$ ipython --no-banner

In [1]: import numpy as np

In [2]: import numpy.linalg as la

In [3]: np.set_printoptions(precision=2, suppress=True, linewidth=100)

In [4]: tidy = lambda a: np.round(a, 2) + 0

In [5]: K = np.array([[0, 0, 0, 1], [0, 0, 2, 0], [0, 0, 0, 0], [2, 0, 0, 0]])

In [6]: th = np.radians(60)

In [7]: Rm = np.eye(4)

In [8]: Rm[1, 1] = Rm[3, 3] = np.cos(th)

In [9]: Rm[1, 3], Rm[3, 1] = -np.sin(th), np.sin(th)

In [10]: print(tidy(Rm))
[[ 1.    0.    0.    0.  ]
 [ 0.    0.5   0.   -0.87]
 [ 0.    0.    1.    0.  ]
 [ 0.    0.87  0.    0.5 ]]

In [11]: Y = K @ Rm.T

In [12]: print(tidy(np.abs(Y - K).max(axis=0)))
[0.   0.87 0.   0.5 ]

In [13]: print(np.allclose(K @ K.T, Y @ Y.T))
True

In [14]: print(np.allclose(la.norm(K, axis=1), la.norm(Y, axis=1)))
True

In [15]: print(tidy(la.svd(K, compute_uv=False)), tidy(la.svd(Y, compute_uv=False)))
[2. 2. 1. 0.] [2. 2. 1. 0.]

In [16]: print(tidy(la.norm(K, axis=0)))
[2. 0. 2. 1.]

In [17]: print(tidy(la.svd(K, compute_uv=False)))
[2. 2. 1. 0.]

In [18]: rng = np.random.default_rng(13)

In [19]: th = rng.uniform(0, 2 * np.pi, 10)

In [20]: Q, _ = la.qr(np.array([[0.1, 0.4], [1.4, -0.1], [0.8, -0.8]]))

In [21]: mat = 3 * np.c_[np.cos(th), np.sin(th)] @ Q.T

In [22]: print(tidy(mat))
[[-1.37 -2.58  0.69]
 [-1.42 -2.5   0.84]
 [-1.61 -2.04  1.5 ]
 [ 1.67  1.33 -2.11]
 [ 0.61 -1.76 -2.35]
 [-0.72 -2.83 -0.67]
 [-0.95  1.21  2.58]
 [-0.16 -2.58 -1.52]
 [-1.04 -2.81 -0.07]
 [-0.34 -2.7  -1.27]]

In [23]: gram = np.cov(mat, rowvar=False)

In [24]: print(tidy(np.corrcoef(mat[:, 2], mat[:, 0])[0, 1]))
-0.8

In [25]: print(gram.shape)
(3, 3)

In [26]: print(tidy(gram))
[[ 1.05  0.83 -1.33]
 [ 0.83  2.61  0.32]
 [-1.33  0.32  2.65]]

In [27]: print(tidy(la.eigvalsh(gram)[::-1]))
[3.43 2.88 0.  ]

In [28]: print(tidy(la.det(gram[::-1])))
0.0

In [29]: print(tidy(np.einsum("ij,ji->", gram, gram)))
20.05

In [30]: print(tidy(np.kron(np.eye(2, dtype=int), gram)))
[[ 1.05  0.83 -1.33  0.    0.    0.  ]
 [ 0.83  2.61  0.32  0.    0.    0.  ]
 [-1.33  0.32  2.65  0.    0.    0.  ]
 [ 0.    0.    0.    1.05  0.83 -1.33]
 [ 0.    0.    0.    0.83  2.61  0.32]
 [ 0.    0.    0.   -1.33  0.32  2.65]]

In [31]: J = np.array([[29, -21, 14, -25],
    ...:     [-21, 18, -3, 15],
    ...:     [14, -3, 25, -20],
    ...:     [-25, 15, -20, 25]])

In [32]: z = rng.permutation(4)

In [33]: print(z)
[0 2 3 1]

In [34]: Y = J[z][:, z]

In [35]: print(np.allclose(Y, J))
False

In [36]: print(np.diag(Y))
[29 25 25 18]

In [37]: print(np.trace(Y))
97

In [38]: gram = J.T @ J

In [39]: print(np.trace(gram), (J ** 2).sum())
6207 6207

In [40]: print(np.allclose(gram, gram.T))
True

In [41]: X = np.load("run14.npy")

In [42]: print(X)
[[16  6 16]
 [ 6 10 12]
 [16 12  0]]

In [43]: evals, vecs = la.eigh(X)

In [44]: print(tidy(la.eigvalsh(X + -2 * np.eye(3))))
[-14.49   4.38  30.11]

In [45]: print(tidy(evals))
[-12.49   6.38  32.11]

In [46]: print(tidy(vecs.T @ vecs))
[[1. 0. 0.]
 [0. 1. 0.]
 [0. 0. 1.]]

In [47]: print(tidy(vecs.T @ X @ vecs))
[[-12.49   0.     0.  ]
 [  0.     6.38   0.  ]
 [  0.     0.    32.11]]

In [48]: print(tidy(la.svd(X, compute_uv=False)))
[32.11 12.49  6.38]

In [49]: print(tidy(evals.sum()), np.trace(X))
26.0 26

In [50]: print(tidy(vecs @ np.diag(evals) @ vecs.T))
[[16.  6. 16.]
 [ 6. 10. 12.]
 [16. 12.  0.]]

In [51]: print(tidy(np.abs(vecs[:, -1])))
[0.7  0.48 0.53]

In [52]: print(np.abs(vecs[:, -1]).round(6).argmax())
0

In [53]: X.inv()
Traceback (most recent call last):
  Cell In[53], line 1
    X.inv()
AttributeError: 'numpy.ndarray' object has no attribute 'inv'


In [54]: print(tidy(np.abs(la.eigvals(X)).max()))
32.11

In [55]: print((X + X.T) / 2)
[[16.  6. 16.]
 [ 6. 10. 12.]
 [16. 12.  0.]]

In [56]: print(la.matrix_power(X, 3))
[[16104 10704 12944]
 [10704  7480  8928]
 [12944  8928  7840]]

In [57]: W2 = mat[[7, 3]].astype(float)

In [58]: for _ in range(3):
    ...:     z = la.norm(mat[:, None] - W2, axis=-1).argmin(axis=1)
    ...:     W2 = np.array([mat[z == j].mean(axis=0) for j in range(2)])
    ...: 

In [59]: print(z)
[0 0 0 1 0 0 1 0 0 0]

In [60]: print(np.abs(W2[1] - W2[0]).argmax())
1

In [61]: print(tidy(W2))
[[-0.76 -2.48 -0.36]
 [ 0.36  1.27  0.23]]

In [62]: print(tidy(W2[1] - W2[0]))
[1.12 3.75 0.59]

In [63]: print(tidy(la.eigvalsh(X).min()))
-12.49

In [64]: data = np.load("sample15.npy")

In [65]: print(data)
[[37.64 20.19 59.07]
 [43.29 19.26 61.14]
 [38.79 18.9  58.67]
 [41.13 20.68 62.08]
 [39.62 20.39 61.22]
 [39.56 20.34 61.5 ]
 [38.67 19.53 59.97]
 [39.36 20.16 59.83]
 [39.84 20.98 57.99]
 [39.92 19.82 60.53]
 [41.08 19.   59.79]
 [41.25 20.08 59.88]]

In [66]: W2 = data[[3, 1]].astype(float)

In [67]: for _ in range(4):
    ...:     z = la.norm(data[:, None] - W2, axis=-1).argmin(axis=1)
    ...:     W2 = np.array([data[z == j].mean(axis=0) for j in range(2)])
    ...: 

In [68]: print(z)
[0 1 0 1 0 0 0 0 0 0 1 1]

In [69]: print(tidy(W2))
[[39.18 20.04 59.85]
 [41.69 19.76 60.72]]

In [70]: Ac = data - data.mean(axis=0)

In [71]: vecs = la.svd(Ac)[2][:1]

In [72]: Y = Ac - Ac @ vecs.T @ vecs

In [73]: print(tidy(np.cov(Ac @ vecs.T, rowvar=False)))
2.73

In [74]: print(la.norm(Y, axis=1).round(6).argmax())
8

In [75]: print(tidy((Ac @ vecs.T).std(axis=0)))
[1.58]

In [76]: m1 = np.array([[-78, -1, 0, 0], [1, -81, 1, 2], [2, 1, -11, 2], [0, 0, -2, -32]])

In [77]: print(m1)
[[-78  -1   0   0]
 [  1 -81   1   2]
 [  2   1 -11   2]
 [  0   0  -2 -32]]

In [78]: x = np.array([8, 0, 5])

In [79]: h = np.maximum(data @ x, 0)

In [80]: print(tidy(data.T @ h))
[298314.46 148566.98 448161.1 ]

In [81]: print(tidy(np.maximum(data @ (3 * x), 0)))
[1789.41 1956.06 1811.01 1918.32 1869.18 1871.94 1827.63 1842.09 1826.01 1866.03 1882.77 1888.2 ]

In [82]: print(tidy(np.maximum(data @ x, 0) - np.maximum(-data @ x, 0)))
[596.47 652.02 603.67 639.44 623.06 623.98 609.21 614.03 608.67 622.01 627.59 629.4 ]

In [83]: print(tidy(h))
[596.47 652.02 603.67 639.44 623.06 623.98 609.21 614.03 608.67 622.01 627.59 629.4 ]

In [84]: x = np.array([0, 5, 5, 2])

In [85]: print(m1 @ x)
[  -5 -396  -46  -74]

In [86]: x = np.array([3, 9, 1, 8])

In [87]: target = m1 @ x

In [88]: b, lr = np.zeros(4), 1 / la.norm(m1, 2) ** 2

In [89]: for i in range(25):
    ...:     b -= lr * m1.T @ (m1 @ b - target)
    ...:     if i % 5 == 0: print(i, round(la.norm(m1 @ b - target), 2))
    ...: 
0 225.3
5 96.05
10 41.41
15 18.5
20 9.34

In [90]: print(tidy(la.cond(m1)))
7.32

In [91]: print(tidy(b))
[3.   8.99 0.52 7.9 ]

In [92]: M = np.load("dump.npy")

In [93]: print(M)
[[4 2 4 1]
 [2 6 1 3]
 [4 1 2 5]
 [1 3 5 0]]

In [94]: z = rng.permutation(4)

In [95]: print(z)
[3 2 1 0]

In [96]: Y = M[z][:, z]

In [97]: print(np.trace(Y))
12

In [98]: print(tidy(la.det(Y)), tidy(la.det(M[z])))
-339.0 -339.0

In [99]: print(Y)
[[0 5 3 1]
 [5 2 1 4]
 [3 1 6 2]
 [1 4 2 4]]

In [100]: print(np.allclose(Y, M))
False

In [101]: F = np.load("data.npy")

In [102]: print(F)
[[-2.  1.  0.  0.]
 [ 0. -2.  1.  0.]
 [ 0.  0. -2.  1.]
 [ 0.  0.  0. -2.]]

In [103]: print(F @ F)
[[ 4. -4.  1.  0.]
 [ 0.  4. -4.  1.]
 [ 0.  0.  4. -4.]
 [ 0.  0.  0.  4.]]

In [104]: assert F == F.T
Traceback (most recent call last):
  Cell In[104], line 1
    assert F == F.T
ValueError: The truth value of an array with more than one element is ambiguous. Use a.any() or a.all()


In [105]: print((F + F.T) / 2)
[[-2.   0.5  0.   0. ]
 [ 0.5 -2.   0.5  0. ]
 [ 0.   0.5 -2.   0.5]
 [ 0.   0.   0.5 -2. ]]

In [106]: print(np.allclose(F, F.T))
False

In [107]: print(np.allclose(F @ F.T, F.T @ F))
False

In [108]: print(tidy(np.sort(np.abs(la.eigvals(F)))))
[2. 2. 2. 2.]

In [109]: print(np.trace(F))
-8.0

In [110]: print(tidy(la.matrix_power(F, 3)))
[[-8. 12. -6.  1.]
 [ 0. -8. 12. -6.]
 [ 0.  0. -8. 12.]
 [ 0.  0.  0. -8.]]

In [111]: la.determinant(F)
Traceback (most recent call last):
  Cell In[111], line 1
    la.determinant(F)
AttributeError: module 'numpy.linalg' has no attribute 'determinant'
